% ipython --no-banner

In [1]: import numpy as np

In [2]: np.set_printoptions(precision=2, suppress=True, linewidth=200, sign=" ")

In [3]: def tidy(a):
   ...:     return np.round(a, 2) + 0
   ...: 

In [4]: A = np.loadtxt("a.csv", delimiter=",")

In [5]: print(A)
[[ 45.37 -29.47  30.22  39.26]
 [ 45.88 -31.45  29.71  40.56]
 [ 44.78 -28.33  30.09  40.47]
 [ 43.2  -30.02  31.38  40.4 ]
 [ 46.38 -29.54  30.9   39.05]
 [ 45.69 -29.16  31.08  39.56]
 [ 44.54 -30.3   30.82  39.58]
 [ 44.05 -31.38  28.33  41.56]
 [ 44.25 -31.27  29.32  38.69]
 [ 43.36 -29.94  29.82  38.8 ]
 [ 44.91 -30.31  29.3   40.92]
 [ 45.91 -30.75  30.2   41.78]
 [ 47.51 -29.61  29.44  39.7 ]
 [ 46.22 -30.5   30.57  39.77]
 [ 45.81 -29.1   30.16  39.77]
 [ 45.39 -27.7   31.01  38.03]
 [ 44.5  -29.73  30.14  41.23]
 [ 44.7  -29.82  29.42  41.98]
 [ 44.86 -29.82  29.82  38.8 ]
 [ 45.16 -30.03  29.37  39.82]
 [ 47.09 -27.46  28.84  41.14]
 [ 45.24 -30.22  29.11  40.33]
 [ 45.05 -31.29  29.35  41.86]
 [ 44.6  -29.27  30.37  40.82]
 [ 44.92 -28.72  28.54  41.61]
 [ 45.48 -30.01  29.8   40.17]
 [ 44.93 -29.81  30.01  40.86]
 [ 47.05 -28.99  30.4   39.18]
 [ 44.97 -28.19  31.27  41.3 ]]

In [6]: Uu, sigma, vt = np.linalg.svd(A)

In [7]: print(tidy(sigma))
[ 397.47    6.6     5.21    4.45]

In [8]: A2 = Uu[:, :1] @ np.diag(sigma[:1]) @ vt[:1]

In [9]: print(tidy(np.linalg.norm(A - A2) / np.linalg.norm(A)))
0.02

In [10]: print(tidy(np.abs(A - A2).max()))
2.37

In [11]: print(tidy(np.linalg.norm(A - A2, 2)), tidy(sigma[1]))
6.6 6.6

In [12]: lab = A[:, 1] > np.median(A[:, 1])

In [13]: f = A[lab].mean(axis=0) - A[~lab].mean(axis=0)

In [14]: print(tidy(f))
[ 0.79  1.54  0.42 -0.19]

In [15]: print(lab.astype(int))
[ 1  0  1  0  1  1  0  0  0  0  0  0  1  0  1  1  1  0  0  0  1  0  0  1  1  0  1  1  1]

In [16]: Xs = A - A.mean(axis=0)

In [17]: evecs = np.linalg.svd(Xs)[2][:1]

In [18]: A2 = Xs - Xs @ evecs.T @ evecs

In [19]: print(tidy(np.cov(Xs @ evecs.T, rowvar=False)))
1.58

In [20]: print(tidy((Xs @ evecs.T).std(axis=0)))
[ 1.24]

In [21]: print(tidy(np.diag(evecs.T @ evecs)))
[ 0.17  0.33  0.12  0.38]

In [22]: print(tidy(A2.std(axis=0)))
[ 0.84  0.72  0.65  0.74]

In [23]: print(np.linalg.norm(A2, axis=1).round(6).argmax())
20

In [24]: C2 = np.cov(A, rowvar=False)

In [25]: print(np.argsort(-A.std(axis=0).round(6), kind="stable"))
[ 3  1  0  2]

In [26]: print(np.argwhere(np.triu(np.abs(np.corrcoef(A.T)) > 0.8, 1)))
[]

In [27]: print(tidy(C2))
[[ 1.01  0.29 -0.01 -0.12]
 [ 0.29  1.06  0.23 -0.17]
 [-0.01  0.23  0.63 -0.33]
 [-0.12 -0.17 -0.33  1.17]]

In [28]: arr = np.load("mat.npy")

In [29]: print(arr)
[[ 1.62 -0.81  1.35]
 [ 0.06 -0.03  0.47]
 [-1.2   0.6  -0.82]
 [ 0.24 -0.12  0.26]
 [-0.3   0.15 -0.37]]

In [30]: x0 = np.array([-1, 1, -2])

In [31]: print(tidy(arr @ x0))
[-5.13 -1.03  3.44 -0.88  1.19]

In [32]: print(tidy((arr * x0).sum(axis=1)))
[-5.13 -1.03  3.44 -0.88  1.19]

In [33]: print(arr * x0)
[[-1.62 -0.81 -2.7 ]
 [-0.06 -0.03 -0.94]
 [ 1.2   0.6   1.64]
 [-0.24 -0.12 -0.52]
 [ 0.3   0.15  0.74]]

In [34]: print(tidy(np.einsum("ij,j->i", arr, x0)))
[-5.13 -1.03  3.44 -0.88  1.19]
